% ipython --no-banner

In [1]: import numpy as np

In [2]: from numpy import linalg as LA

In [3]: np.set_printoptions(precision=3, suppress=True, linewidth=100)

In [4]: W0 = np.array([[2, -2, -3, -3, 2, 6], [-3, 2, 2, -3, -3, -9]])

In [5]: out = W0 / LA.norm(W0, axis=1, keepdims=True)

In [6]: C2 = out @ out.T

In [7]: C2[1]
Out[7]: array([-0.766,  1.   ])

In [8]: C2
Out[8]: 
array([[ 1.   , -0.766],
       [-0.766,  1.   ]])

In [9]: print((C2 - 2 * np.eye(2)).round(6).argmax(axis=1))
[1 0]

In [10]: f, v = W0[0], W0[1]

In [11]: f @ v
Out[11]: np.int64(-67)

In [12]: p = (f @ v) / (f @ f) * f

In [13]: v - p
Out[13]: array([-0.97 , -0.03 , -1.045, -6.045, -0.97 , -2.909])

In [14]: np.round((v - p) @ f, 3)
Out[14]: np.float64(-0.0)

In [15]: LA.matrix_rank(np.outer(f, v))
Out[15]: np.int64(1)

In [16]: round(LA.norm(f + v) ** 2 + LA.norm(f - v) ** 2, 3)
Out[16]: np.float64(364.0)

In [17]: out = W0 / np.sqrt((W0 ** 2).mean(axis=1, keepdims=True))

In [18]: LA.matrix_rank(out) == LA.matrix_rank(W0)
Out[18]: np.True_

In [19]: print(out[1])
[-0.682  0.455  0.455 -0.682 -0.682 -2.047]

In [20]: LA.norm(out, axis=1)
Out[20]: array([2.449, 2.449])

In [21]: m1 = np.loadtxt("test13.csv", delimiter=",")

In [22]: m1
Out[22]: 
array([[-0.583, -1.17 ,  1.411,  0.08 ,  0.469],
       [-0.607, -1.193,  1.374,  0.078,  0.486],
       [ 1.191,  2.42 , -2.797, -0.188, -0.996],
       [ 0.585,  1.202, -1.426, -0.088, -0.548],
       [-1.798, -3.62 ,  4.227,  0.279,  1.501],
       [-0.595, -1.191,  1.379,  0.105,  0.497],
       [ 0.021,  0.012, -0.019, -0.005, -0.001],
       [ 1.809,  3.622, -4.199, -0.341, -1.536],
       [-1.212, -2.411,  2.793,  0.224,  0.994],
       [-0.591, -1.186,  1.438,  0.1  ,  0.504],
       [-1.769, -3.588,  4.148,  0.308,  1.509]])

In [23]: D = LA.norm(m1[:, None] - m1[None], axis=-1)

In [24]: print(D[:5, :5])
[[ 0.     0.053  5.997  4.013  4.064]
 [ 0.053  0.     5.996  4.012  4.064]
 [ 5.997  5.996  0.     1.985 10.06 ]
 [ 4.013  4.012  1.985  0.     8.076]
 [ 4.064  4.064 10.06   8.076  0.   ]]

In [25]: LA.matrix_rank(D ** 2)
Out[25]: np.int64(7)

In [26]: np.unravel_index(D.round(6).argmax(), D.shape)
Out[26]: (np.int64(4), np.int64(7))

In [27]: LA.norm(m1 - m1.mean(axis=0), axis=1)
Out[27]: array([0.902, 0.901, 5.095, 3.111, 4.965, 0.904, 1.107, 7.121, 2.936, 0.943, 4.886])

In [28]: Uu, sigma, Vh = LA.svd(m1)

In [29]: sigma
Out[29]: array([12.683,  0.081,  0.062,  0.045,  0.023])

In [30]: np.argmax(sigma[:-1] / (sigma[1:] + 1e-6)) + 1
Out[30]: np.int64(1)

In [31]: out = Uu[:, :1] @ np.diag(sigma[:1]) @ Vh[:1]

In [32]: round(LA.norm(m1 - out) / LA.norm(m1), 3)
Out[32]: np.float64(0.009)

In [33]: print(LA.matrix_rank(m1, rtol=0.05))
1

In [34]: print(round(LA.norm(m1 - out, 2), 3), round(sigma[1], 3))
0.081 0.081

In [35]: round(np.abs(m1 - out).max(), 3)
Out[35]: np.float64(0.038)

In [36]: lab = m1[:, 4] > np.median(m1[:, 4])

In [37]: f = m1[lab].mean(axis=0) - m1[~lab].mean(axis=0)

In [38]: ((m1 - m1.mean(axis=0)) @ f > 0).astype(int)
Out[38]: array([1, 1, 0, 0, 1, 1, 0, 0, 1, 1, 1])

In [39]: print(round((((m1 - m1.mean(axis=0)) @ f > 0) == lab).mean(), 3))
0.818

In [40]: lab.astype(int)
Out[40]: array([0, 0, 0, 0, 1, 1, 0, 0, 1, 1, 1])

In [41]: M = np.array([[9, -9, -7, -4, 3, -1],
    ...:     [-2, -1, 6, 7, 0, 4],
    ...:     [9, -9, -7, -4, 3, -1],
    ...:     [-3, -8, -7, 6, -3, 2]])

In [42]: M
Out[42]: 
array([[ 9, -9, -7, -4,  3, -1],
       [-2, -1,  6,  7,  0,  4],
       [ 9, -9, -7, -4,  3, -1],
       [-3, -8, -7,  6, -3,  2]])

In [43]: # rows 0 and 2 are equal

In [44]: T = np.stack([M, 2 * M, M[::-1]])

In [45]: np.einsum("bij,cij->bc", T, T)
Out[45]: 
array([[ 751, 1502,  -48],
       [1502, 3004,  -96],
       [ -48,  -96,  751]])

In [46]: T.shape
Out[46]: (3, 4, 6)

In [47]: feats = np.loadtxt("m.csv", delimiter=",")

In [48]: feats
Out[48]: 
array([[  2.079,   0.828,  10.816,  -5.136],
       [ -7.588,   3.221,   4.392, -10.977],
       [ -7.266,   1.956,   3.127, -11.229],
       [  7.26 ,  -0.494,   0.045, -17.383],
       [  6.579,  -0.607,   0.875, -19.769],
       [ -7.805,   3.513,   5.537, -11.241],
       [ -4.905,   1.581,   4.914, -12.159],
       [  6.563,   0.073,   0.099, -17.576],
       [ -6.49 ,   1.737,   8.021, -10.496],
       [ -6.371,   4.219,   8.289, -10.757],
       [ -8.324,   2.714,   6.134, -12.306],
       [ -5.778,   3.226,   5.162, -10.423],
       [  1.729,   2.463,  10.728,  -7.85 ],
       [ -6.027,   1.009,   5.939, -11.035]])

In [49]: C2 = np.cov(feats, rowvar=False)

In [50]: np.argsort(-feats.std(axis=0).round(6), kind="stable")
Out[50]: array([0, 3, 2, 1])

In [51]: np.round(np.corrcoef(feats[:, 3], feats[:, 2])[0, 1], 3)
Out[51]: np.float64(0.902)

In [52]: np.median(feats, axis=0)
Out[52]: array([ -5.902,   1.847,   5.349, -11.132])

In [53]: Uu, sigma, Vh = LA.svd(W0, full_matrices=False)

In [54]: Uu.shape, sigma.shape, Vh.shape
Out[54]: ((2, 2), (2,), (2, 6))

In [55]: sigma / sigma[0]
Out[55]: array([1.   , 0.346])

In [56]: np.abs(Vh[0])
Out[56]: array([0.283, 0.218, 0.263, 0.059, 0.283, 0.848])

In [57]: np.cumsum(sigma ** 2) / np.sum(sigma ** 2)
Out[57]: array([0.893, 1.   ])

In [58]: np.round(Uu.T @ Uu, 3) + 0
Out[58]: 
array([[1., 0.],
       [0., 1.]])

In [59]: np.allclose(Uu * sigma @ Vh, W0)
Out[59]: True

In [60]: np.abs(Uu[:, 0]).round(6).argmax()
Out[60]: np.int64(1)

In [61]: D = LA.norm(feats[:, None] - feats[None], axis=-1)

In [62]: np.unravel_index(D.round(6).argmax(), D.shape)
Out[62]: (np.int64(0), np.int64(4))

In [63]: D.mean(axis=1).argmax()
Out[63]: np.int64(4)

In [64]: F = np.array([[3, 0], [2, 1]])

In [65]: out = LA.inv(F)

In [66]: np.round(LA.cond(F), 3)
Out[66]: np.float64(4.442)

In [67]: np.allclose(out, F.T)
Out[67]: False

In [68]: out
Out[68]: 
array([[ 0.333,  0.   ],
       [-0.667,  1.   ]])

In [69]: print((np.abs(out) > 1e-9).astype(int))
[[1 0]
 [1 1]]

In [70]: print(LA.inv(out))
[[ 3. -0.]
 [ 2.  1.]]

In [71]: LA.matrix_power(F - np.diag(np.diag(F)), 2)
Out[71]: 
array([[0, 0],
       [0, 0]])

In [72]: [int(LA.matrix_rank(LA.matrix_power(F, p))) for p in range(1, 3)]
Out[72]: [2, 2]

In [73]: np.prod(np.diag(F)), round(LA.det(F), 3)
Out[73]: (np.int64(3), np.float64(3.0))

In [74]: print(LA.matrix_rank(F - F[0, 0] * np.eye(2)))
1

In [75]: np.sort(LA.eigvals(F))
Out[75]: array([1., 3.])

In [76]: F @ F
Out[76]: 
array([[9, 0],
       [8, 1]])

In [77]: data = np.load("data.npy")

In [78]: data
Out[78]: 
array([[0.375, 0.125, 0.125, 0.25 , 0.125],
       [0.125, 0.25 , 0.125, 0.5  , 0.   ],
       [0.15 , 0.2  , 0.2  , 0.25 , 0.2  ],
       [0.333, 0.067, 0.   , 0.267, 0.333],
       [0.   , 0.2  , 0.4  , 0.2  , 0.2  ]])

In [79]: # rows sum to 1

In [80]: f = np.array([3, 3, 3, 0, 1])

In [81]: out = data + np.outer(f, np.eye(5)[2])

In [82]: LA.matrix_rank(out - data)
Out[82]: np.int64(1)

In [83]: out
Out[83]: 
array([[0.375, 0.125, 3.125, 0.25 , 0.125],
       [0.125, 0.25 , 3.125, 0.5  , 0.   ],
       [0.15 , 0.2  , 3.2  , 0.25 , 0.2  ],
       [0.333, 0.067, 0.   , 0.267, 0.333],
       [0.   , 0.2  , 1.4  , 0.2  , 0.2  ]])

In [84]: round(LA.det(out) / LA.det(data), 3), round(1 + LA.solve(data, f)[2], 3)
Out[84]: (np.float64(-6.0), np.float64(-6.0))

In [85]: mat = np.loadtxt("case11.csv", delimiter=",")

In [86]: mat
Out[86]: 
array([[0.5  , 0.   , 0.   , 0.5  , 0.   ],
       [0.25 , 0.25 , 0.25 , 0.25 , 0.   ],
       [0.111, 0.   , 0.444, 0.333, 0.111],
       [0.   , 0.   , 0.375, 0.375, 0.25 ],
       [0.2  , 0.   , 0.2  , 0.   , 0.6  ]])

In [87]: print(np.sort(np.abs(LA.eigvals(mat)))[::-1])
[1.    0.369 0.369 0.25  0.244]

In [88]: mat @ np.ones(5)
Out[88]: array([1., 1., 1., 1., 1.])

In [89]: np.round(LA.matrix_power(mat, 100), 3) + 0
Out[89]: 
array([[0.167, 0.   , 0.287, 0.287, 0.259],
       [0.167, 0.   , 0.287, 0.287, 0.259],
       [0.167, 0.   , 0.287, 0.287, 0.259],
       [0.167, 0.   , 0.287, 0.287, 0.259],
       [0.167, 0.   , 0.287, 0.287, 0.259]])

In [90]: p = np.eye(5)[4]

In [91]: for _ in range(5):
    ...:     p = p @ mat
    ...:     print(p.round(3))
    ...: 
[0.2 0.  0.2 0.  0.6]
[0.242 0.    0.209 0.167 0.382]
[0.221 0.    0.232 0.253 0.294]
[0.195 0.    0.257 0.283 0.266]
[0.179 0.    0.273 0.289 0.259]

In [92]: np.kron(np.eye(2, dtype=int), mat)
Out[92]: 
array([[0.5  , 0.   , 0.   , 0.5  , 0.   , 0.   , 0.   , 0.   , 0.   , 0.   ],
       [0.25 , 0.25 , 0.25 , 0.25 , 0.   , 0.   , 0.   , 0.   , 0.   , 0.   ],
       [0.111, 0.   , 0.444, 0.333, 0.111, 0.   , 0.   , 0.   , 0.   , 0.   ],
       [0.   , 0.   , 0.375, 0.375, 0.25 , 0.   , 0.   , 0.   , 0.   , 0.   ],
       [0.2  , 0.   , 0.2  , 0.   , 0.6  , 0.   , 0.   , 0.   , 0.   , 0.   ],
       [0.   , 0.   , 0.   , 0.   , 0.   , 0.5  , 0.   , 0.   , 0.5  , 0.   ],
       [0.   , 0.   , 0.   , 0.   , 0.   , 0.25 , 0.25 , 0.25 , 0.25 , 0.   ],
       [0.   , 0.   , 0.   , 0.   , 0.   , 0.111, 0.   , 0.444, 0.333, 0.111],
       [0.   , 0.   , 0.   , 0.   , 0.   , 0.   , 0.   , 0.375, 0.375, 0.25 ],
       [0.   , 0.   , 0.   , 0.   , 0.   , 0.2  , 0.   , 0.2  , 0.   , 0.6  ]])

In [93]: np.poly(mat)
Out[93]: array([ 1.   , -2.169,  1.701, -0.64 ,  0.117, -0.008])

In [94]: np.round(np.einsum("ij,ji->", mat, mat), 3)
Out[94]: np.float64(1.305)

In [95]: LA.eigvals(mat)
Out[95]: array([0.25 +0.j  , 1.   +0.j  , 0.244+0.j  , 0.338+0.15j, 0.338-0.15j])
